$ ipython --no-banner

In [1]: import numpy as np

In [2]: np.set_printoptions(suppress=True, linewidth=140)

In [3]: mat = np.loadtxt("a.csv", delimiter=",")

In [4]: mat
Out[4]: 
array([[ 0.9,  0.3,  0.3,  2.1,  2.2,  2.7,  1.1,  1.1,  0.2,  0.8,  2.4,  1. ],
       [ 1.8,  0.2,  0.5,  3.9,  3.9,  3.6,  2.2,  2. , -0.5,  2.3,  4.4,  2.1],
       [ 3.4, -0.2, -0.4,  5.7,  5.9,  5.7,  3. ,  2.7,  0.4,  2.7,  6.3,  3.3],
       [ 1. , -0.6,  0. ,  1.8,  2. ,  2.4,  0.9,  0.8,  0.4,  1. ,  1.8,  0.5],
       [ 0.9, -0.6,  0.3,  2.2,  1.7,  1.8,  0.8,  0.9,  0.3,  1.2,  2.3,  1.4],
       [-0.2, -0.2,  0.2,  0.4,  0.3,  0. ,  0.3,  0.2,  0. , -0.3,  0. ,  0.1],
       [ 3.1, -0.4,  0.1,  6.2,  5.9,  5.9,  3.1,  3.2, -0.4,  3. ,  6.1,  2.7],
       [ 0.5,  0.2,  0.7,  0.1, -0.1,  0. , -0.1, -0.2,  0.1,  0.1,  0. , -0.2],
       [ 0.6,  0. ,  0.4,  2.3,  2. ,  1.9,  0.6,  0.6,  0.6,  0.8,  1.9,  1. ],
       [ 0.6, -0.4,  0.5, -0.2, -0.2,  0.2, -0.6, -0.2, -0.5,  0.2, -0.4,  0. ]])

In [5]: other = mat / np.sqrt((mat ** 2).mean(axis=1, keepdims=True))

In [6]: other[1].round(1)
Out[6]: array([ 0.7,  0.1,  0.2,  1.5,  1.5,  1.4,  0.8,  0.8, -0.2,  0.9,  1.7,  0.8])

In [7]: np.round(mat - mat.mean(axis=1, keepdims=True), 1) + 0
Out[7]: 
array([[-0.4, -1. , -1. ,  0.8,  0.9,  1.4, -0.2, -0.2, -1.1, -0.5,  1.1, -0.3],
       [-0.4, -2. , -1.7,  1.7,  1.7,  1.4,  0. , -0.2, -2.7,  0.1,  2.2, -0.1],
       [ 0.2, -3.4, -3.6,  2.5,  2.7,  2.5, -0.2, -0.5, -2.8, -0.5,  3.1,  0.1],
       [ 0. , -1.6, -1. ,  0.8,  1. ,  1.4, -0.1, -0.2, -0.6,  0. ,  0.8, -0.5],
       [-0.2, -1.7, -0.8,  1.1,  0.6,  0.7, -0.3, -0.2, -0.8,  0.1,  1.2,  0.3],
       [-0.3, -0.3,  0.1,  0.3,  0.2, -0.1,  0.2,  0.1, -0.1, -0.4, -0.1,  0. ],
       [-0.1, -3.6, -3.1,  3. ,  2.7,  2.7, -0.1,  0. , -3.6, -0.2,  2.9, -0.5],
       [ 0.4,  0.1,  0.6,  0. , -0.2, -0.1, -0.2, -0.3,  0. ,  0. , -0.1, -0.3],
       [-0.5, -1.1, -0.7,  1.2,  0.9,  0.8, -0.5, -0.5, -0.5, -0.3,  0.8, -0.1],
       [ 0.7, -0.3,  0.6, -0.1, -0.1,  0.3, -0.5, -0.1, -0.4,  0.3, -0.3,  0.1]])

In [8]: ang = np.radians(173)

In [9]: r_ = np.eye(12)

In [10]: r_[3, 3] = r_[8, 8] = np.cos(ang)

In [11]: r_[3, 8], r_[8, 3] = -np.sin(ang), np.sin(ang)

In [12]: r_.round(1)
Out[12]: 
array([[ 1. ,  0. ,  0. ,  0. ,  0. ,  0. ,  0. ,  0. ,  0. ,  0. ,  0. ,  0. ],
       [ 0. ,  1. ,  0. ,  0. ,  0. ,  0. ,  0. ,  0. ,  0. ,  0. ,  0. ,  0. ],
       [ 0. ,  0. ,  1. ,  0. ,  0. ,  0. ,  0. ,  0. ,  0. ,  0. ,  0. ,  0. ],
       [ 0. ,  0. ,  0. , -1. ,  0. ,  0. ,  0. ,  0. , -0.1,  0. ,  0. ,  0. ],
       [ 0. ,  0. ,  0. ,  0. ,  1. ,  0. ,  0. ,  0. ,  0. ,  0. ,  0. ,  0. ],
       [ 0. ,  0. ,  0. ,  0. ,  0. ,  1. ,  0. ,  0. ,  0. ,  0. ,  0. ,  0. ],
       [ 0. ,  0. ,  0. ,  0. ,  0. ,  0. ,  1. ,  0. ,  0. ,  0. ,  0. ,  0. ],
       [ 0. ,  0. ,  0. ,  0. ,  0. ,  0. ,  0. ,  1. ,  0. ,  0. ,  0. ,  0. ],
       [ 0. ,  0. ,  0. ,  0.1,  0. ,  0. ,  0. ,  0. , -1. ,  0. ,  0. ,  0. ],
       [ 0. ,  0. ,  0. ,  0. ,  0. ,  0. ,  0. ,  0. ,  0. ,  1. ,  0. ,  0. ],
       [ 0. ,  0. ,  0. ,  0. ,  0. ,  0. ,  0. ,  0. ,  0. ,  0. ,  1. ,  0. ],
       [ 0. ,  0. ,  0. ,  0. ,  0. ,  0. ,  0. ,  0. ,  0. ,  0. ,  0. ,  1. ]])

In [13]: other = mat @ r_.T

In [14]: np.allclose(np.linalg.norm(mat, axis=1), np.linalg.norm(other, axis=1))
Out[14]: True

In [15]: np.round(np.linalg.svd(mat, compute_uv=False), 1), np.round(np.linalg.svd(other, compute_uv=False), 1)
Out[15]: 
(array([23.4,  1.5,  1.4,  1.2,  1.1,  1. ,  0.6,  0.5,  0.4,  0.3]),
 array([23.4,  1.5,  1.4,  1.2,  1.1,  1. ,  0.6,  0.5,  0.4,  0.3]))

In [16]: np.round(np.linalg.det(r_), 1), np.round(np.trace(r_), 1)
Out[16]: (np.float64(1.0), np.float64(8.0))
